$ ipython --no-banner

In [1]: import numpy as np

In [2]: np.set_printoptions(precision=1, suppress=True, linewidth=200)

In [3]: feats = np.load("case18.npy")

In [4]: feats.round(1) + 0
Out[4]: 
array([[-1. ,  0.6, -2.8],
       [-0.9,  1.9, -2.1],
       [-0.8, -0.6, -2.8],
       [ 0.5,  1.8,  2.4],
       [ 0.2, -2.9, -0.5],
       [-0.2,  2.9,  0.6],
       [-0.8, -0.9, -2.8],
       [ 0.4,  2.1,  2.1],
       [ 0.9, -0.4,  2.8],
       [ 0.5,  1.7,  2.4],
       [ 0.6, -2.8,  0.7],
       [-0.4,  3. ,  0. ],
       [ 0.7, -2.7,  1.2],
       [-0.6,  2.9, -0.6],
       [ 1. , -0.8,  2.7],
       [-0.2, -2.4, -1.8],
       [-1. ,  0.8, -2.7],
       [ 0.9, -2.3,  1.8],
       [-0.2,  2.9,  0.7],
       [ 1. , -1.5,  2.4]])

In [5]: rk = np.linalg.matrix_rank(feats)

In [6]: rk
Out[6]: np.int64(2)

In [7]: null = np.linalg.svd(feats)[2][rk:].T

In [8]: [int(np.linalg.matrix_rank(feats[:i])) for i in range(1, len(feats) + 1)]
Out[8]: [1, 2, 2, 2, 2, 2, 2, 2, 2, 2, 2, 2, 2, 2, 2, 2, 2, 2, 2, 2]

In [9]: np.allclose(feats @ null, 0)
Out[9]: True

In [10]: np.round(null @ null.T, 1) + 0
Out[10]: 
array([[ 0.9,  0.1, -0.3],
       [ 0.1,  0. ,  0. ],
       [-0.3,  0. ,  0.1]])

In [11]: [int(np.linalg.matrix_rank(feats[:, :j + 1])) for j in range(3)]
Out[11]: [1, 2, 2]
